$ python3 -q
>>> import numpy as np
>>> from numpy import linalg as LA
>>> np.set_printoptions(suppress=True, linewidth=100)
>>> def tidy(a):
...     return np.round(a, 4) + 0
... 
>>> M2 = np.array([[-1, 1], [-1, -2], [1, -2]])
>>> C = np.array([[5, 3, 0], [-5, 2, -4]])
>>> rng = np.random.default_rng(87)
>>> arr = M2 @ C + 0.3 * rng.normal(size=(3, 3))
>>> print(tidy(arr))
[[-9.8533 -1.0392 -3.8552]
 [ 5.4669 -7.2015  7.8217]
 [15.2471 -0.9892  8.4752]]
>>> t3 = np.stack([arr, -3 * arr, arr[::-1]])
>>> print(tidy(LA.norm(t3, axis=(1, 2))))
[23.6905 71.0715 23.6905]
>>> print(tidy(np.einsum("bij,cij->bc", t3, t3)))
[[  561.2396 -1683.7187  -220.8328]
 [-1683.7187  5051.156    662.4984]
 [ -220.8328   662.4984   561.2396]]
>>> print(LA.matrix_rank(t3))
[3 3 3]
>>> print((t3 @ arr.T).shape)
(3, 3, 3)
>>> print(tidy(t3.sum(axis=0)))
[[ 34.9537   1.0893  16.1856]
 [ -5.4669   7.2015  -7.8217]
 [-40.3475   0.9391 -20.8056]]
>>> x0 = np.array([0, -3, -1])
>>> target = arr @ x0
>>> c, lr = np.zeros(3), 1 / LA.norm(arr, 2) ** 2
>>> for i in range(4):
...     c -= lr * arr.T @ (arr @ c - target)
...     if i % 1 == 0: print(i, round(LA.norm(arr @ c - target), 4))
... 
0 14.3312
1 12.5703
2 11.0267
3 9.6738
>>> print(tidy(c))
[-0.3932 -0.6939  0.3032]
>>> P = np.triu(np.array([[1, -1, -1], [-1, -1, 2], [1, 2, 0]]), 1) + np.eye(3)
>>> M2 = P @ arr @ LA.inv(P)
>>> print(tidy(LA.det(M2)))
46.9087
>>> print(tidy(P @ arr - arr @ P))
[[-20.7141  -1.6627 -24.0717]
 [ 30.4942   3.4886  36.8203]
 [  0.      15.2471  17.2254]]
>>> print(tidy(M2))
[[-30.5674 -23.416   -3.8875]
 [ 35.9612  26.7814   7.1705]
 [ 15.2471  14.258   -4.7936]]
>>> print(tidy(np.trace(M2)), tidy(np.trace(arr)))
-8.5796 -8.5796
>>> print(tidy(np.poly(M2)))
[  1.       8.5796  -1.3854 -46.9087]
>>> print(tidy(LA.det(2 * M2)), tidy(LA.det(M2)))
375.2695 46.9087
>>> print(tidy(LA.det(M2.T)))
46.9087
>>> print(tidy(np.kron(np.eye(2, dtype=int), M2)))
[[-30.5674 -23.416   -3.8875   0.       0.       0.    ]
 [ 35.9612  26.7814   7.1705   0.       0.       0.    ]
 [ 15.2471  14.258   -4.7936   0.       0.       0.    ]
 [  0.       0.       0.     -30.5674 -23.416   -3.8875]
 [  0.       0.       0.      35.9612  26.7814   7.1705]
 [  0.       0.       0.      15.2471  14.258   -4.7936]]
>>> print(tidy(np.poly(M2)))
[  1.       8.5796  -1.3854 -46.9087]
>>> m1 = np.load("sample0.npy")
>>> print(tidy(m1))
[[-0.0211 -0.8354 -0.4641 -0.0928 -0.2785]
 [-0.8354  0.3165 -0.3797 -0.0759 -0.2278]
 [-0.4641 -0.3797  0.789  -0.0422 -0.1266]
 [-0.0928 -0.0759 -0.0422  0.9916 -0.0253]
 [-0.2785 -0.2278 -0.1266 -0.0253  0.9241]]
>>> vals, vecs = LA.eig(m1)
>>> print(tidy(np.sort(LA.eigvals(m1 @ m1))))
[1. 1. 1. 1. 1.]
>>> print(tidy(np.sort(LA.eigvals(LA.inv(m1)))))
[-1.  1.  1.  1.  1.]
>>> print(tidy(m1 @ vecs[:, 0] - vals[0] * vecs[:, 0]))
[0. 0. 0. 0. 0.]
>>> print(tidy(vals))
[-1.  1.  1.  1.  1.]
>>> print(tidy(m1.T @ m1))
[[1. 0. 0. 0. 0.]
 [0. 1. 0. 0. 0.]
 [0. 0. 1. 0. 0.]
 [0. 0. 0. 1. 0.]
 [0. 0. 0. 0. 1.]]
>>> print(tidy(LA.pinv(m1)))
[[-0.0211 -0.8354 -0.4641 -0.0928 -0.2785]
 [-0.8354  0.3165 -0.3797 -0.0759 -0.2278]
 [-0.4641 -0.3797  0.789  -0.0422 -0.1266]
 [-0.0928 -0.0759 -0.0422  0.9916 -0.0253]
 [-0.2785 -0.2278 -0.1266 -0.0253  0.9241]]
>>> print(tidy(LA.norm(m1, axis=0)))
[1. 1. 1. 1. 1.]
>>> x0 = np.array([-3, -1, 3, 3, -2])
>>> print(5 - LA.matrix_rank(m1 - np.eye(5), tol=1e-8))
4
>>> print(tidy(LA.det(m1)))
-1.0
>>> print(tidy(np.abs(LA.eigvals(m1))))
[1. 1. 1. 1. 1.]
>>> print(tidy(LA.norm(x0)), tidy(LA.norm(m1 @ x0)))
5.6569 5.6569
>>> print(tidy(LA.inv(m1)))
[[-0.0211 -0.8354 -0.4641 -0.0928 -0.2785]
 [-0.8354  0.3165 -0.3797 -0.0759 -0.2278]
 [-0.4641 -0.3797  0.789  -0.0422 -0.1266]
 [-0.0928 -0.0759 -0.0422  0.9916 -0.0253]
 [-0.2785 -0.2278 -0.1266 -0.0253  0.9241]]
>>> print([round(float(LA.det(m1[:i, :i])), 2) + 0 for i in range(1, 6)])
[-0.02, -0.7, -0.92, -0.92, -1.0]
>>> print(np.all(LA.eigvalsh(m1) > 0))
False
>>> try:
...     LA.cholesky(m1)
... except LA.LinAlgError as e:
...     print("failed:", e)
... 
failed: Matrix is not positive definite
>>> M = np.loadtxt("dump.csv", delimiter=",")
>>> print(M)
[[ 1.7503 -0.1365  0.5724 -0.2076  1.8813]
 [ 1.0494 -0.3434  0.181   0.0098  1.8885]
 [ 1.2238  0.5256  0.3146 -0.544   2.0509]
 [ 1.3794  0.0443 -0.6306 -0.2185  2.1208]
 [ 1.1054  0.8299 -0.2371  0.1359  2.0294]
 [ 0.9943  0.471  -0.2388  0.2475  2.0874]
 [ 1.22   -0.2311 -0.0808 -0.4129  2.1093]
 [ 2.5384  2.8144 -0.5655  3.3214  0.5363]
 [ 3.18    2.6787 -0.2598  2.5541  0.5648]
 [ 2.7151  3.1404 -0.1414  2.3561  0.7454]
 [ 2.86    2.9102  0.1789  3.0746  1.2023]
 [ 3.0068  2.6767  0.4064  3.4     1.0183]
 [ 2.7648  2.8765 -0.7826  2.859   1.1057]
 [ 3.2464  2.7972  0.1758  2.8942  0.7469]
 [ 3.5876  1.3155  1.0511  0.3956  0.1137]
 [ 2.8867  1.2215  1.2023 -0.5365 -0.5319]
 [ 3.2291  0.9773  1.0932 -0.0002  0.0868]
 [ 3.8039  0.6174  0.4566  0.7286  0.338 ]
 [ 3.1798  1.0498  1.0912 -0.354  -0.4933]
 [ 2.7398  0.4406  1.3718 -0.4063 -0.0386]
 [ 2.8319  1.3779  0.9148  0.041   0.1563]]
>>> print(tidy(np.sort(np.abs(LA.eigvals(arr)))))
[2.1559 2.7118 8.0237]
>>> LA.determinant(arr)
Traceback (most recent call last):
  File "<python-input-53>", line 1, in <module>
    LA.determinant(arr)
    ^^^^^^^^^^^^^^
AttributeError: module 'numpy.linalg' has no attribute 'determinant'
>>> print(tidy(LA.matrix_power(arr, 2)))
[[ 32.6259  21.5374  -2.8156]
 [ 26.0201  38.4432 -11.1137]
 [-26.42   -17.1052   5.3116]]
>>> print(tidy((arr + arr.T) / 2))
[[-9.8533  2.2139  5.696 ]
 [ 2.2139 -7.2015  3.4163]
 [ 5.696   3.4163  8.4752]]
>>> print(tidy((arr - arr.T) / 2))
[[ 0.     -3.2531 -9.5512]
 [ 3.2531  0.      4.4054]
 [ 9.5512 -4.4054  0.    ]]
>>> print(tidy(arr @ arr))
[[ 32.6259  21.5374  -2.8156]
 [ 26.0201  38.4432 -11.1137]
 [-26.42   -17.1052   5.3116]]
>>> f, r1 = M[16], M[7]
>>> print(tidy(f @ r1))
10.3749
>>> print(tidy(f @ f))
12.5848
>>> p = (f @ r1) / (f @ f) * f
>>> print(tidy(LA.norm(f + r1) ** 2 + LA.norm(f - r1) ** 2))
77.1765
>>> print(tidy((r1 - p) @ f))
0.0
>>> print(LA.matrix_rank(np.outer(f, r1)))
1
>>> W0 = np.load("mat.npy")
>>> print(W0)
[[3 3 0 3 0 1]
 [1 3 3 0 3 0]
 [0 1 3 3 0 3]
 [3 0 1 3 3 0]
 [0 3 0 1 3 3]
 [3 0 3 0 1 3]]
>>> M2 = W0 + rng.integers(-2, 3, (6, 1)) @ rng.integers(-2, 3, (1, 6))
>>> print(M2)
[[ 3  3  0  3  0  1]
 [ 1  5  4  2  2 -2]
 [ 0 -1  2  1  1  5]
 [ 3 -4 -1 -1  5  4]
 [ 0 -1 -2 -3  5  7]
 [ 3  4  5  4 -1 -1]]
>>> print(np.abs(M2 - W0).sum(axis=1))
[ 0  8  8 16 16 16]
>>> print(M2 - W0)
[[ 0  0  0  0  0  0]
 [ 0  2  1  2 -1 -2]
 [ 0 -2 -1 -2  1  2]
 [ 0 -4 -2 -4  2  4]
 [ 0 -4 -2 -4  2  4]
 [ 0  4  2  4 -2 -4]]
>>> Q, vecs = LA.qr(M2[:, :2])[0], LA.qr(M2[:, 2:])[0]
>>> sv = LA.svd(Q.T @ vecs, compute_uv=False)
>>> print(tidy(LA.norm(Q @ Q.T - vecs @ vecs.T, 2)))
1.0
>>> print((sv > 0.9).sum())
1
>>> x0 = np.array([2, -3, 0, 0, -3, 0])
>>> print(W0 @ x0)
[ -3 -16  -3  -3 -18   3]
>>> print((W0 @ x0).argmax())
5
>>> print(W0 @ (2 * x0))
[ -6 -32  -6  -6 -36   6]
>>> print(W0 @ np.ones(6))
[10. 10. 10. 10. 10. 10.]
>>> print(np.sign((W0 @ x0).round(6)))
[-1 -1 -1 -1 -1  1]
>>> X = np.loadtxt("data.csv", delimiter=",")
>>> print(X)
[[1.   0.7  0.49]
 [0.7  1.   0.7 ]
 [0.49 0.7  1.  ]]
>>> vals, vecs = LA.eigh(X)
>>> x0 = np.array([0, 2, 3])
>>> print((np.sign(vecs[:, -1].round(6)) == np.sign(vecs[0, -1].round(6))).astype(int))
[1 1 1]
>>> C = np.array([[2, 1, 1], [-1, 1, -2], [0, 2, -3]])
>>> F = (rng.random((24, 3)) < 0.25) @ C
>>> print(F)
[[ 0  2 -3]
 [ 2  3 -2]
 [ 2  1  1]
 [ 0  0  0]
 [-1  3 -5]
 [ 0  0  0]
 [ 0  0  0]
 [ 1  2 -1]
 [ 1  2 -1]
 [ 0  2 -3]
 [ 0  0  0]
 [ 2  1  1]
 [-1  3 -5]
 [ 0  0  0]
 [-1  1 -2]
 [ 0  0  0]
 [-1  1 -2]
 [ 2  1  1]
 [ 0  0  0]
 [ 0  0  0]
 [ 2  1  1]
 [ 2  1  1]
 [ 2  1  1]
 [ 0  0  0]]
>>> vals, vecs = LA.eig(arr)
>>> print(tidy(vals))
[ 2.1559 -2.7118 -8.0237]
>>> print(tidy(np.sort(LA.eigvals(arr @ arr))))
[ 4.6477  7.354  64.379 ]
>>> vals, vecs = LA.eigh(X)
>>> print(tidy(LA.svd(X, compute_uv=False)))
[2.2648 0.51   0.2252]
>>> print((vals > 1e-8).sum(), (vals < -1e-8).sum())
3 0
>>> print(np.abs(vecs[:, -1]).round(6).argmax())
1
>>> print(tidy(np.abs(vecs[:, -1])))
[0.5568 0.6163 0.5568]
>>> print(tidy(vals))
[0.2252 0.51   2.2648]
>>> print(tidy(vecs.T @ vecs))
[[1. 0. 0.]
 [0. 1. 0.]
 [0. 0. 1.]]
>>> A = np.array([[-3, 6, -1, 2], [-12, 12, -4, 4], [-2, 4, -2, 4], [-8, 8, -8, 8]])
>>> f = np.array([-2, -2, 0])
>>> print(np.cross(A[0, :3], A[1, :3]))
[-12   0  36]
>>> print(np.correlate(A[0], A[1], "full"))
[-12  36 -64 120 -92  36 -24]
>>> print(np.convolve(A[0], f))
[  6  -6 -10  -2  -4   0]
>>> print(np.polyval(f, A[0]))
[-12 -84   0 -12]
>>> P = np.triu(np.array([[7, 4, 8, 8], [8, -9, -2, 3], [-6, 7, 8, 7], [4, 5, 4, -7]]), 1) + np.eye(4)
>>> M2 = P @ A @ LA.inv(P)
>>> print(tidy(LA.det(M2)))
256.0
>>> print(np.trace(M2), np.trace(A))
15.0 15
>>> print(LA.matrix_rank(M2))
4
>>> x0 = np.array([2, 4, 3, -4])
>>> target = A @ x0
>>> c, lr = np.zeros(4), 1 / LA.norm(A, 2) ** 2
>>> for i in range(40):
...     c -= lr * A.T @ (A @ c - target)
...     if i % 10 == 0: print(i, round(LA.norm(A @ c - target), 4))
... 
0 29.694
10 18.0171
20 11.6856
30 8.3298
>>> print(tidy(c))
[-0.0527  1.7486  3.4903 -2.924 ]
>>> M2 = np.array([[-3, -3],
...     [1, -2],
...     [0, 3],
...     [-2, 0],
...     [3, 1],
...     [-1, 1],
...     [-2, 2],
...     [-3, 1]])
>>> C = np.array([[3, -5, 1], [3, 5, -3]])
>>> J = M2 @ C
>>> print(J)
[[-18   0   6]
 [ -3 -15   7]
 [  9  15  -9]
 [ -6  10  -2]
 [ 12 -10   0]
 [  0  10  -4]
 [  0  20  -8]
 [ -6  20  -6]]
>>> Uu, sv, VT = LA.svd(J)
>>> vecs = VT[:(sv > 1e-8).sum()]
>>> x0 = J[3] + 4 * J[1] + rng.integers(2) * np.eye(3)[1]
>>> print(x0)
[-18. -49.  26.]
>>> print(np.allclose(vecs.T @ vecs @ x0, x0))
False
>>> print(tidy(vecs.T @ vecs))
[[ 0.9126 -0.1049 -0.2622]
 [-0.1049  0.8741 -0.3147]
 [-0.2622 -0.3147  0.2133]]
>>> rk = LA.matrix_rank(J)
>>> print(rk)
2
>>> N = LA.svd(J)[2][rk:].T
>>> print(tidy(N[:, 0] / N[np.abs(N[:, 0]).round(6).argmax(), 0]))
[0.3333 0.4    1.    ]
>>> print([int(LA.matrix_rank(np.delete(J, i, axis=0))) for i in range(8)])
[2, 2, 2, 2, 2, 2, 2, 2]
>>> print(tidy(J @ N))
[[0.]
 [0.]
 [0.]
 [0.]
 [0.]
 [0.]
 [0.]
 [0.]]
>>> print([int(LA.matrix_rank(J[:, :j + 1])) for j in range(3)])
[1, 2, 2]
>>> print(LA.matrix_rank(J.T @ J), LA.matrix_rank(J @ J.T))
2 2
>>> print(LA.matrix_rank(J, rtol=0.1))
2
